% python3 -q
>>> import numpy as np
>>> from numpy import linalg as LA
>>> np.set_printoptions(precision=2, suppress=True, linewidth=200, floatmode="fixed")
>>> K = np.loadtxt("w.csv", delimiter=",")
>>> print(K)
[[ -4.82 -18.97   5.18   6.46  -3.70   7.77  -3.28   4.65  -0.73]
 [  0.22  -8.14   4.98  -3.96   1.44   9.28  -4.28   1.51  -2.50]
 [ -3.19 -13.83   0.43   5.00  -2.93  12.35   3.11  -1.99   2.14]
 [ -0.01 -11.95  -4.65   8.45  -3.84  18.83  11.80 -10.17   6.04]
 [-10.85   7.46  -5.05 -17.48   1.86   5.88  -0.40  -3.30   2.56]
 [ -6.67   5.10  -3.76 -14.90   3.08   9.33   1.03  -4.26   1.79]
 [ -4.73   2.90  -4.17  -8.08  -2.81   7.53   1.53  -6.99   3.88]
 [  0.98 -15.84   8.00  -0.87   5.24  13.57  -3.61   5.52  -4.92]
 [ -5.94 -12.33   2.10   2.55  -4.87   6.08  -2.47   1.33   1.14]
 [ -7.11 -20.47   6.74   6.54  -4.94   4.21  -6.66   7.80  -1.55]
 [ -9.05  -9.87  -4.71   2.71  -4.51  11.31   6.41  -4.46   5.51]
 [  9.65  -9.06   5.75   7.65  -9.36   6.13  -4.83  -5.81   0.35]
 [  4.15  -8.69   2.51   3.57  -4.42  10.37  -0.25  -4.98   1.04]
 [ -0.17  -0.30  -1.65  -5.53  -1.23  10.50   1.63  -6.69   2.23]
 [  4.71  -5.52   4.04  -6.90   6.75  16.18   0.01  -1.70  -3.11]
 [ -7.70 -12.53  -3.59   0.25   3.22  18.66   9.43  -2.53   3.06]
 [ -4.63 -12.31  10.19  -3.45  -2.10  -0.76 -14.47  10.25  -5.27]
 [-11.07   5.56   0.60 -18.49   0.59  -1.16  -9.51   3.18  -1.01]]
>>> Uu, s, Vt = LA.svd(K)
>>> print(s.round(2) + 0)
[62.62 46.05 40.31 24.37 18.29  0.00  0.00  0.00  0.00]
>>> out = Uu[:, :5] @ np.diag(s[:5]) @ Vt[:5]
>>> print(round(float(LA.norm(K - out, 2)), 2), round(s[5], 2))
0.0 0.0
>>> print(LA.matrix_rank(out))
5
>>> d = LA.norm(K[:, None] - K[None], axis=-1)
>>> print(d.mean(axis=1).argmax())
17
>>> print(d[:5, :5])
[[ 0.00 17.15 12.97 28.07 39.11]
 [17.15  0.00 16.18 29.12 26.93]
 [12.97 16.18  0.00 15.87 33.57]
 [28.07 29.12 15.87  0.00 39.69]
 [39.11 26.93 33.57 39.69  0.00]]
>>> print(LA.matrix_rank(d ** 2))
6
>>> print(np.unravel_index(d.round(6).argmax(), d.shape))
(np.int64(3), np.int64(17))
>>> print(d[17].round(6).argsort(kind="stable")[:4])
[17  4  5  6]
>>> print(np.flatnonzero(d[17] < d.mean() / 2))
[17]
>>> C2 = np.cov(K, rowvar=False)
>>> print(C2.shape)
(9, 9)
>>> print(np.round(np.corrcoef(K[:, 0], K[:, 3])[0, 1], 2))
0.43
>>> print(K.std(axis=0))
[5.51 8.26 4.79 8.28 4.06 5.45 6.18 5.43 3.15]
>>> print(np.median(K, axis=0))
[-4.68 -9.46  1.35 -0.31 -2.45  9.31 -0.32 -2.26  1.09]
>>> print(np.round(np.polyfit(K[:, 0], K[:, 3], 1), 2) + 0)
[0.65 0.00]
>>> print(round(float(LA.norm(K, 2) / LA.norm(K)), 2))
0.68
>>> print(np.argsort(-LA.norm(K, axis=0).round(6), kind="stable")[:3])
[1 5 3]
>>> print([round(float(x), 2) for x in LA.svd(K, compute_uv=False)[:3]])
[62.62, 46.05, 40.31]
>>> print(LA.cond(K) > 100)
True
>>> J = np.load("layer6.npy")
>>> print(J)
[[ 2.00 -2.00  0.00 -1.00  0.00]
 [ 3.00  1.00  0.00  1.00  0.00]
 [-2.00  2.00  3.00  1.00  0.00]
 [-3.00  0.00 -2.00 -1.00  0.00]
 [ 0.00  0.00  0.00  0.00  4.00]]
>>> # 2 blocks once reordered
>>> Q, vecs = LA.qr(J[:, :3])[0], LA.qr(J[:, 3:])[0]
>>> s = LA.svd(Q.T @ vecs, compute_uv=False)
>>> print(np.degrees(np.arccos(s.clip(0, 1))))
[10.24 90.00]
>>> print(s)
[0.98 0.00]
>>> print(round(LA.norm(Q @ Q.T - vecs @ vecs.T, 2), 2))
1.0
>>> print((s > 0.9).sum())
1
>>> out = np.array([[1, 3, -2], [2, -2, 4]])
>>> C = np.kron(out, J)
>>> print(np.round(LA.norm(C, 2), 2), round(LA.norm(out, 2) * LA.norm(J, 2), 2))
29.7 29.7
>>> print(LA.matrix_rank(C))
10
>>> rng = np.random.default_rng(10699)
>>> idx = rng.permutation(5)
>>> print(idx)
[2 1 3 0 4]
>>> out = J[idx][:, idx]
>>> print(out)
[[ 3.00  2.00  1.00 -2.00  0.00]
 [ 0.00  1.00  1.00  3.00  0.00]
 [-2.00  0.00 -1.00 -3.00  0.00]
 [ 0.00 -2.00 -1.00  2.00  0.00]
 [ 0.00  0.00  0.00  0.00  4.00]]
>>> print(round(LA.det(out), 2), round(float(LA.det(J[idx])), 2))
-60.0 -60.0
>>> print(np.sort(np.abs(LA.eigvals(out))))
[1.00 1.75 2.92 2.92 4.00]
>>> print((out - out.T) / 2)
[[ 0.00  1.00  1.50 -1.00  0.00]
 [-1.00  0.00  0.50  2.50  0.00]
 [-1.50 -0.50  0.00 -1.00  0.00]
 [ 1.00 -2.50  1.00  0.00  0.00]
 [ 0.00  0.00  0.00  0.00  0.00]]
>>> print(LA.matrix_power(out, 2))
[[ 7.00 12.00  6.00 -7.00  0.00]
 [-2.00 -5.00 -3.00  6.00  0.00]
 [-4.00  2.00  2.00  1.00  0.00]
 [ 2.00 -6.00 -3.00  1.00  0.00]
 [ 0.00  0.00  0.00  0.00 16.00]]
>>> assert out == out.T
Traceback (most recent call last):
  File "<python-input-49>", line 1, in <module>
    assert out == out.T
           ^^^^^^^^^^^^
ValueError: The truth value of an array with more than one element is ambiguous. Use a.any() or a.all()
>>> print(round(float(LA.det(out)), 2))
-60.0
>>> print(np.trace(out))
9.0
>>> out.inv()
Traceback (most recent call last):
  File "<python-input-52>", line 1, in <module>
    out.inv()
    ^^^^^^^
AttributeError: 'numpy.ndarray' object has no attribute 'inv'
>>> print(np.sort(np.abs(LA.eigvals(out))))
[1.00 1.75 2.92 2.92 4.00]
>>> def softmax(z):
...     e = np.exp(z - z.max(axis=-1, keepdims=True))
...     return e / e.sum(axis=-1, keepdims=True)
... 
>>> print(np.round(softmax(10 * J[0]), 2) + 0)
[1.00 0.00 0.00 0.00 0.00]
>>> print(softmax(J).sum(axis=1))
[1.00 1.00 1.00 1.00 1.00]
>>> print(softmax(J[0]))
[0.75 0.01 0.10 0.04 0.10]
>>> scores = J @ J.T / np.sqrt(5)
>>> print(softmax(scores).round(6).argmax(axis=1))
[0 1 2 3 4]
>>> print(np.round(softmax(scores), 2) + 0)
[[0.92 0.06 0.00 0.00 0.02]
 [0.03 0.96 0.00 0.00 0.01]
 [0.00 0.00 1.00 0.00 0.00]
 [0.00 0.00 0.00 1.00 0.00]
 [0.00 0.00 0.00 0.00 1.00]]
>>> X = np.loadtxt("m.csv", delimiter=",")
>>> print(X)
[[0.00 0.00 0.00 0.00 0.00 1.00 0.00 0.00 0.00]
 [0.00 0.00 0.00 1.00 0.00 0.00 0.00 0.00 0.00]
 [0.00 1.00 0.00 0.00 0.00 0.00 0.00 0.00 0.00]
 [0.00 0.00 0.00 0.00 1.00 0.00 0.00 0.00 0.00]
 [0.00 0.00 0.00 0.00 0.00 0.00 0.00 1.00 0.00]
 [0.00 0.00 1.00 0.00 0.00 0.00 0.00 0.00 0.00]
 [1.00 0.00 0.00 0.00 0.00 0.00 0.00 0.00 0.00]
 [0.00 0.00 0.00 0.00 0.00 0.00 1.00 0.00 0.00]
 [0.00 0.00 0.00 0.00 0.00 0.00 0.00 0.00 1.00]]
>>> # orthonormal columns
>>> print(LA.matrix_power(X, 4))
[[0.00 0.00 0.00 1.00 0.00 0.00 0.00 0.00 0.00]
 [0.00 0.00 0.00 0.00 0.00 0.00 1.00 0.00 0.00]
 [0.00 0.00 0.00 0.00 0.00 0.00 0.00 1.00 0.00]
 [1.00 0.00 0.00 0.00 0.00 0.00 0.00 0.00 0.00]
 [0.00 0.00 0.00 0.00 0.00 1.00 0.00 0.00 0.00]
 [0.00 0.00 0.00 0.00 1.00 0.00 0.00 0.00 0.00]
 [0.00 1.00 0.00 0.00 0.00 0.00 0.00 0.00 0.00]
 [0.00 0.00 1.00 0.00 0.00 0.00 0.00 0.00 0.00]
 [0.00 0.00 0.00 0.00 0.00 0.00 0.00 0.00 1.00]]
>>> print((X + X.T) / 2)
[[0.00 0.00 0.00 0.00 0.00 0.50 0.50 0.00 0.00]
 [0.00 0.00 0.50 0.50 0.00 0.00 0.00 0.00 0.00]
 [0.00 0.50 0.00 0.00 0.00 0.50 0.00 0.00 0.00]
 [0.00 0.50 0.00 0.00 0.50 0.00 0.00 0.00 0.00]
 [0.00 0.00 0.00 0.50 0.00 0.00 0.00 0.50 0.00]
 [0.50 0.00 0.50 0.00 0.00 0.00 0.00 0.00 0.00]
 [0.50 0.00 0.00 0.00 0.00 0.00 0.00 0.50 0.00]
 [0.00 0.00 0.00 0.00 0.50 0.00 0.50 0.00 0.00]
 [0.00 0.00 0.00 0.00 0.00 0.00 0.00 0.00 1.00]]
>>> print(np.allclose(X, X.T))
False
>>> print(np.trace(X))
1.0
>>> print(np.round(np.abs(LA.eigvals(X)).max(), 2))
1.0
>>> print(round(LA.det(X), 2))
-1.0
